$ python -q
>>> import numpy as np
>>> np.set_printoptions(precision=2, suppress=True, linewidth=120)
>>> def rd(a):
...     return np.round(a, 2) + 0
... 
>>> M = np.loadtxt("dump.csv", delimiter=",")
>>> print(M)
[[ 1.  0.  3.  0.  3.  5.  0.  2.  4.]
 [ 0. -1.  2. -1.  2.  2.  1. -1.  1.]
 [ 0. -2. -2.  2.  0. -2. -2.  0. -2.]
 [ 0. -1.  1. -1.  1. -2.  1.  0.  2.]
 [ 0.  2. -2.  1.  2. -1.  2. -1. -1.]
 [ 0. -1.  0.  1.  1.  1. -2. -2.  2.]
 [ 0.  2. -2.  2.  1. -2. -1.  2.  0.]
 [ 0. -2. -2. -1.  2. -2. -1.  0.  0.]
 [ 0. -1.  2. -2. -2. -2.  0. -2.  0.]]
>>> f = np.array([3, 2, 0, 2, 0, 3, 3, 1, 0])
>>> B = M + np.outer(f, np.eye(9)[2])
>>> print(np.linalg.matrix_rank(np.linalg.inv(B) - np.linalg.inv(M), tol=1e-8))
1
>>> print(np.linalg.matrix_rank(B - M))
1
>>> print(rd(np.linalg.det(B) / np.linalg.det(M)), rd(1 + np.linalg.solve(M, f)[2]))
2.24 2.24
>>> B = M[0, 0] * M[1:] - np.outer(M[1:, 0], M[0])
>>> print(B)
[[ 0. -1.  2. -1.  2.  2.  1. -1.  1.]
 [ 0. -2. -2.  2.  0. -2. -2.  0. -2.]
 [ 0. -1.  1. -1.  1. -2.  1.  0.  2.]
 [ 0.  2. -2.  1.  2. -1.  2. -1. -1.]
 [ 0. -1.  0.  1.  1.  1. -2. -2.  2.]
 [ 0.  2. -2.  2.  1. -2. -1.  2.  0.]
 [ 0. -2. -2. -1.  2. -2. -1.  0.  0.]
 [ 0. -1.  2. -2. -2. -2.  0. -2.  0.]]
>>> print(M[:, 0] / M[0, 0])
[1. 0. 0. 0. 0. 0. 0. 0. 0.]
>>> print(np.flatnonzero(~B.round(6).any(axis=1)))
[]
>>> print(np.linalg.matrix_rank(B), np.linalg.matrix_rank(M))
8 9
>>> x0 = np.array([-2, 3, 1, -1, 2, -1, 0, 0, 3])
>>> target = M @ x0
>>> beta, lr = np.zeros(9), 1 / np.linalg.norm(M, 2) ** 2
>>> for i in range(150):
...     beta -= lr * M.T @ (M @ beta - target)
...     if i % 50 == 0: print(i, round(np.linalg.norm(M @ beta - target), 2))
... 
0 13.67
50 1.23
100 0.94
>>> print(rd(beta))
[-0.43  2.84  0.68 -0.94  1.72 -0.98  0.27 -0.11  3.17]
>>> print(rd(np.linalg.cond(M)))
21.59
>>> W2 = np.array([[3, -2, 3, 2, -3, 3, -1],
...     [-3, -1, -2, 1, 3, -1, 3],
...     [-3, -2, 0, -3, 0, -3, -3],
...     [-1, 2, -2, 2, -1, 2, -1]])
>>> rng = np.random.default_rng(99)
>>> feats = rng.normal(size=(35, 4)) @ W2 + np.array([0, -2, -4, 5, -3, 4, 2])
>>> print(rd(feats))
[[  0.8   -0.43  -4.2    5.92  -5.33   5.93  -0.31]
 [ -8.35  -0.45 -11.45   3.35   7.92  -2.77  10.78]
 [ -9.21   0.3  -11.49   4.3    1.69   0.39   2.57]
 [ -0.03  -2.84  -3.72   7.93  -5.83   7.3   -0.02]
 [ -3.19  -1.87  -5.64   1.15  -0.05  -0.64   2.05]
 [  1.06  -4.16  -1.41   4.35  -6.36   4.78  -1.94]
 [  7.18   3.    -2.27   9.68 -10.29  12.18  -1.78]
 [ -2.86  -2.7   -4.8    3.89  -4.53   3.23  -2.06]
 [ -4.78  -3.8   -4.24  -0.24  -5.48   0.    -6.46]
 [-10.35   0.4  -12.02   2.02   3.42  -2.23   2.97]
 [ -4.59   1.25 -10.58  10.33   1.41   5.98   7.85]
 [ -3.74  -2.11  -7.91   9.84   0.52   5.74   7.27]
 [  3.89  -4.22   0.01   5.5   -6.09   6.     0.56]
 [ -0.1   -2.37  -4.63   8.21  -2.72   6.31   4.12]
 [  6.76   1.18  -2.36   6.73  -1.64   6.2    7.96]
 [ -7.18  -3.26  -6.78  -0.26  -0.92  -2.15  -1.83]
 [  3.39   0.37  -4.52   9.83  -2.28   8.23   7.11]
 [ -8.84  -0.07  -9.15   0.28  -3.96  -0.44  -6.81]
 [  0.76  -7.43  -0.22   4.06  -3.34   2.95   2.11]
 [ -2.65  -0.48  -6.88   2.61   2.55  -0.31   6.38]
 [  0.15  -3.62  -2.62   2.72  -2.24   1.78   2.03]
 [ -1.43  -0.21  -4.51   3.15  -8.29   4.65  -6.93]
 [ -4.05   0.45  -8.4    4.11   1.48   1.15   4.94]
 [ -4.18  -6.16  -4.46   2.92   1.26  -0.4    4.73]
 [  2.48  -0.14  -4.13   7.95  -3.5    7.06   4.06]
 [ -4.02  -2.06  -7.67   7.76   0.71   4.02   6.22]
 [ -2.82   3.78  -7.65  -1.9   -1.42  -1.79  -1.9 ]
 [  9.53  -7.08   6.02   1.54  -6.69   3.75   0.98]
 [ -0.36  -0.81  -4.53   2.07  -1.24   1.1    2.38]
 [ 10.59   1.03   0.84  10.23 -10.67  13.08   0.09]
 [ -7.55  -3.29  -8.48   4.18   1.81   0.12   3.99]
 [ -3.45   0.22  -6.62  -1.14   0.93  -2.62   1.7 ]
 [  3.56  -3.43  -1.52   6.13  -1.83   4.81   6.22]
 [  1.63  -2.17  -3.12   8.74  -6.72   8.61   0.05]
 [  8.27  -3.57   4.82   3.29 -17.63   9.64 -13.52]]
>>> # null space of dimension 2
>>> print(rd(np.linalg.norm(feats, 2) / np.linalg.norm(feats)))
0.66
>>> print(np.linalg.matrix_rank(feats, rtol=0.1))
5
>>> Uu, sigma, VT = np.linalg.svd(feats)
>>> vecs = VT[:(sigma > 1e-8).sum()]
>>> x0 = feats[17] + 5 * feats[12] + rng.integers(2) * np.eye(7)[5]
>>> print(rd(x0))
[ 10.59 -21.16  -9.1   27.79 -34.42  30.53  -3.99]
>>> print(np.allclose(vecs.T @ vecs @ x0, x0))
False
>>> print(rd(np.diag(vecs.T @ vecs)))
[0.78 0.93 0.88 0.58 0.61 0.46 0.75]
>>> print(np.linalg.matrix_rank(np.vstack([feats, x0])))
6
>>> J = np.loadtxt("m.csv", delimiter=",")
>>> print(rd(J))
[[-0.42 -0.47  0.33 -0.4  -0.27 -0.22 -0.2  -0.42]
 [-0.28 -0.2  -0.43 -0.21  0.42  0.66 -0.11 -0.19]
 [ 0.17  0.38 -0.08 -0.29 -0.34  0.17 -0.76  0.11]
 [-0.52  0.55  0.23 -0.34 -0.12  0.19  0.4   0.19]
 [ 0.45  0.15 -0.27 -0.31 -0.33  0.08  0.41 -0.56]
 [ 0.   -0.47 -0.31 -0.15 -0.51  0.14  0.2   0.58]
 [ 0.49 -0.2   0.6  -0.39  0.28  0.3   0.07  0.2 ]
 [-0.03 -0.05  0.35  0.57 -0.41  0.58  0.   -0.2 ]]
>>> x0 = np.array([1, -3, 0, 2, -1, 2, 1, 1])
>>> target = J @ x0
>>> print(rd(target))
[-0.6   0.51 -1.52 -1.78 -0.27  2.67  0.91  2.62]
>>> print(rd(np.linalg.solve(J, target)))
[ 1. -3.  0.  2. -1.  2.  1.  1.]
>>> print(rd(np.linalg.solve(J.T, J[0])))
[1. 0. 0. 0. 0. 0. 0. 0.]
>>> print(rd(np.linalg.solve(J, J[:, 3])))
[0. 0. 0. 1. 0. 0. 0. 0.]
>>> B = J / np.sqrt((J ** 2).mean(axis=1, keepdims=True))
>>> print(np.linalg.matrix_rank(B) == np.linalg.matrix_rank(J))
True
>>> labels = rng.permutation(8)
>>> B = J[:, labels] * rng.choice([-1, 1], 8)
>>> print(rd(B))
[[ 0.27  0.22 -0.2  -0.42 -0.33  0.4  -0.42 -0.47]
 [-0.42 -0.66 -0.11 -0.28  0.43  0.21 -0.19 -0.2 ]
 [ 0.34 -0.17 -0.76  0.17  0.08  0.29  0.11  0.38]
 [ 0.12 -0.19  0.4  -0.52 -0.23  0.34  0.19  0.55]
 [ 0.33 -0.08  0.41  0.45  0.27  0.31 -0.56  0.15]
 [ 0.51 -0.14  0.2   0.    0.31  0.15  0.58 -0.47]
 [-0.28 -0.3   0.07  0.49 -0.6   0.39  0.2  -0.2 ]
 [ 0.41 -0.58  0.   -0.03 -0.35 -0.57 -0.2  -0.05]]
>>> Uu, _, VT = np.linalg.svd(J.T @ B)
>>> print(labels)
[4 5 6 0 2 3 7 1]
>>> print(rd(np.linalg.lstsq(J, B)[0]))
[[ 0.  0.  0.  1.  0.  0.  0.  0.]
 [ 0.  0.  0.  0.  0.  0.  0.  1.]
 [ 0.  0.  0.  0. -1.  0.  0.  0.]
 [ 0.  0.  0.  0.  0. -1.  0.  0.]
 [-1.  0.  0.  0.  0.  0.  0.  0.]
 [ 0. -1.  0.  0.  0.  0.  0.  0.]
 [ 0.  0.  1.  0.  0.  0.  0.  0.]
 [ 0.  0.  0.  0.  0.  0.  1.  0.]]
>>> m1 = np.loadtxt("mat.csv", delimiter=",")
>>> print(m1)
[[ -8.5    2.93   9.6   -0.55   0.62   6.77 -13.43]
 [ -6.48   0.31  -8.4   -3.28  -9.58   0.28 -13.59]
 [  1.48  13.92  -0.37   4.95   1.85  11.21   7.09]
 [ -4.69   6.7   10.15   2.69 -13.22  -4.84   4.99]
 [ -2.21  -4.38 -10.22  10.63   9.78   7.62  -2.16]
 [  9.38   9.39 -10.29   0.13  -1.95   4.8    9.56]
 [  0.96 -12.86   2.8   -1.68   0.46   7.23  13.06]
 [  3.01 -18.71  -4.12  -3.26  -1.55   2.38  -2.33]
 [  6.13  12.47   4.34  -8.83   9.5   -1.12  -4.3 ]
 [  9.95  -6.19   8.94  -0.62  11.56  -5.45  -4.34]
 [  3.68   2.33  13.17  11.5   -1.53  -7.64  -3.86]
 [ -7.95 -11.33  12.92   0.68  -4.21   4.32   2.17]
 [-10.13   3.72  10.68  11.09  -5.51   2.71  -2.96]
 [ -8.83  -1.15  -4.29  -1.86   5.13 -12.09  11.24]
 [ 14.56   6.6   -5.62  -8.54   4.62   3.43   2.62]
 [  5.21 -11.08 -10.93   6.14  -5.38  -5.11   6.14]
 [ 10.95   2.27  -7.23  -6.27  -9.77  -1.32  -9.29]
 [-12.01 -13.79  -0.09  -3.15  -4.55  -5.61   1.89]
 [  0.51   3.56  -0.96  -6.56 -16.22  -4.68   7.63]
 [  9.61  -1.3    0.86   4.     9.95  -1.35  13.73]
 [ -8.72 -13.57   5.37  -3.41  -6.86  -3.09  -6.52]
 [ 10.82  -8.87  -5.76  -9.2    2.78   3.    -8.34]
 [-11.48  -6.07  -3.96   5.88   3.25  -5.36  11.91]
 [ -2.83  -6.38   5.75  13.56   8.71   4.83   5.93]
 [  1.91  -6.02  14.1    2.9   -6.93  -2.8   -9.85]
 [  3.7   -4.33  -5.45  -4.06   5.    13.95  10.1 ]
 [  3.54  -5.46   5.33  -8.52  -5.21  -0.97 -15.12]
 [  3.36   6.16   1.21   6.47   1.63  17.44   0.79]
 [  2.47   0.7  -15.59  -7.39   3.54  -7.42  -5.3 ]]
>>> B = m1 / np.linalg.norm(m1, axis=1, keepdims=True)
>>> gram = B @ B.T
>>> print(np.argwhere(np.triu(np.abs(gram) > 0.95, 1)))
[]
>>> print(rd(gram[26]))
[ 0.51  0.53 -0.61 -0.06 -0.39 -0.53 -0.26  0.4   0.17  0.33  0.12  0.2  -0.06 -0.54 -0.02 -0.23  0.58  0.15  0.02
 -0.62  0.6   0.61 -0.68 -0.5   0.69 -0.37  1.   -0.27  0.13]
>>> print(rd(np.linalg.norm(B, axis=1)))
[1. 1. 1. 1. 1. 1. 1. 1. 1. 1. 1. 1. 1. 1. 1. 1. 1. 1. 1. 1. 1. 1. 1. 1. 1. 1. 1. 1. 1.]
